% python3 -q
>>> import numpy as np
>>> np.set_printoptions(suppress=True, linewidth=200)
>>> K = np.load("w.npy")
>>> K
array([[ 6, -4, -2,  0, -4, -4, -2],
       [-3,  2,  1,  0,  2,  2,  1],
       [-6,  4,  2,  0,  4,  4,  2],
       [ 3, -2, -1,  0, -2, -2, -1],
       [-6,  4,  2,  0,  4,  4,  2],
       [ 6, -4, -2,  0, -4, -4, -2]])
>>> # columns 1 and 4 are equal
>>> [round(float(x), 2) for x in np.linalg.svd(K, compute_uv=False)[:3]]
[20.35, 0.0, 0.0]
>>> M2 = K / np.sqrt((K ** 2).mean(axis=1, keepdims=True))
>>> M2[4].round(2)
array([-1.66,  1.1 ,  0.55,  0.  ,  1.1 ,  1.1 ,  0.55])
>>> np.round(K - K.mean(axis=1, keepdims=True), 2)
array([[ 7.43, -2.57, -0.57,  1.43, -2.57, -2.57, -0.57],
       [-3.71,  1.29,  0.29, -0.71,  1.29,  1.29,  0.29],
       [-7.43,  2.57,  0.57, -1.43,  2.57,  2.57,  0.57],
       [ 3.71, -1.29, -0.29,  0.71, -1.29, -1.29, -0.29],
       [-7.43,  2.57,  0.57, -1.43,  2.57,  2.57,  0.57],
       [ 7.43, -2.57, -0.57,  1.43, -2.57, -2.57, -0.57]])
>>> np.round(np.linalg.norm(M2, axis=1), 2)
array([2.65, 2.65, 2.65, 2.65, 2.65, 2.65])
>>> np.linalg.matrix_rank(M2) == np.linalg.matrix_rank(K)
np.True_
>>> U, sig, Vh = np.linalg.svd(K)
>>> evecs = Vh[:(sig > 1e-8).sum()]
>>> rng = np.random.default_rng(59593)
>>> vec = K[0] + 4 * K[4] + rng.integers(2) * np.eye(7)[2]
>>> vec
array([-18.,  12.,   7.,   0.,  12.,  12.,   6.])
>>> np.linalg.matrix_rank(np.vstack([K, vec]))
np.int64(2)
>>> mat = np.loadtxt("case4.csv", delimiter=",")
>>> mat
array([[-1.03,  1.88, -0.34, -1.14],
       [-1.84,  0.02,  0.68, -1.11],
       [-1.56, -0.57,  1.62, -1.13],
       [-1.62, -0.87,  1.21, -1.14],
       [ 0.54, -3.15,  1.38,  0.23],
       [-1.46, -0.56,  1.36, -1.42],
       [ 0.34,  0.15,  0.77,  1.09],
       [-0.25, -1.81,  1.3 , -0.43],
       [-1.46, -0.43,  1.63, -0.67],
       [-0.35, -1.88,  2.12, -0.54],
       [-0.88, -3.87,  2.92, -0.44],
       [-1.79, -0.2 ,  1.47, -0.89],
       [-0.65, -3.12,  2.42, -1.03],
       [-1.24,  1.15, -0.71, -0.92],
       [ 0.68, -5.33,  2.87,  0.65],
       [ 0.35, -5.68,  3.34,  0.42],
       [ 0.45, -4.98,  2.82,  0.72],
       [-0.26, -2.5 ,  1.34, -0.13],
       [-0.08, -5.07,  3.37,  0.68],
       [-1.42,  2.23, -0.37, -0.63],
       [-0.69, -1.71,  1.52, -0.41],
       [ 0.29, -5.22,  2.63,  0.53],
       [ 0.5 , -0.12,  0.11,  0.33],
       [-0.75, -3.61,  2.71, -0.18],
       [ 1.67, -6.8 ,  3.3 ,  0.97],
       [-0.45, -3.79,  2.77, -0.31],
       [-2.53,  2.77, -0.29, -1.14],
       [-2.61,  3.01, -0.39, -1.17],
       [-1.46,  1.66, -0.35, -0.42],
       [-1.41, -4.  ,  2.82, -0.52],
       [-2.79,  2.91, -0.45, -1.44],
       [-1.56,  1.04, -0.01, -0.45],
       [-1.99,  1.41,  0.15, -1.12],
       [-1.08,  1.57, -0.5 , -0.84]])
>>> vec = np.array([-3, 2, 1, 0])
>>> h = np.maximum(mat @ vec, 0)
>>> np.round(np.tanh(mat @ vec), 2)
array([ 1.  ,  1.  ,  1.  ,  1.  , -1.  ,  1.  ,  0.05, -0.92,  1.  , -0.53, -0.97,  1.  , -0.95,  1.  , -1.  , -1.  , -1.  , -0.99, -1.  ,  1.  ,  0.17, -1.  , -0.93, -0.98, -1.  , -1.  ,  1.  ,
        1.  ,  1.  , -0.74,  1.  ,  1.  ,  1.  ,  1.  ])
>>> mat * (h > 1e-9)[:, None]
array([[-1.03,  1.88, -0.34, -1.14],
       [-1.84,  0.02,  0.68, -1.11],
       [-1.56, -0.57,  1.62, -1.13],
       [-1.62, -0.87,  1.21, -1.14],
       [ 0.  , -0.  ,  0.  ,  0.  ],
       [-1.46, -0.56,  1.36, -1.42],
       [ 0.34,  0.15,  0.77,  1.09],
       [-0.  , -0.  ,  0.  , -0.  ],
       [-1.46, -0.43,  1.63, -0.67],
       [-0.  , -0.  ,  0.  , -0.  ],
       [-0.  , -0.  ,  0.  , -0.  ],
       [-1.79, -0.2 ,  1.47, -0.89],
       [-0.  , -0.  ,  0.  , -0.  ],
       [-1.24,  1.15, -0.71, -0.92],
       [ 0.  , -0.  ,  0.  ,  0.  ],
       [ 0.  , -0.  ,  0.  ,  0.  ],
       [ 0.  , -0.  ,  0.  ,  0.  ],
       [-0.  , -0.  ,  0.  , -0.  ],
       [-0.  , -0.  ,  0.  ,  0.  ],
       [-1.42,  2.23, -0.37, -0.63],
       [-0.69, -1.71,  1.52, -0.41],
       [ 0.  , -0.  ,  0.  ,  0.  ],
       [ 0.  , -0.  ,  0.  ,  0.  ],
       [-0.  , -0.  ,  0.  , -0.  ],
       [ 0.  , -0.  ,  0.  ,  0.  ],
       [-0.  , -0.  ,  0.  , -0.  ],
       [-2.53,  2.77, -0.29, -1.14],
       [-2.61,  3.01, -0.39, -1.17],
       [-1.46,  1.66, -0.35, -0.42],
       [-0.  , -0.  ,  0.  , -0.  ],
       [-2.79,  2.91, -0.45, -1.44],
       [-1.56,  1.04, -0.01, -0.45],
       [-1.99,  1.41,  0.15, -1.12],
       [-1.08,  1.57, -0.5 , -0.84]])
>>> np.flatnonzero(h > 1e-9)
array([ 0,  1,  2,  3,  5,  6,  8, 11, 13, 19, 20, 26, 27, 28, 30, 31, 32, 33])
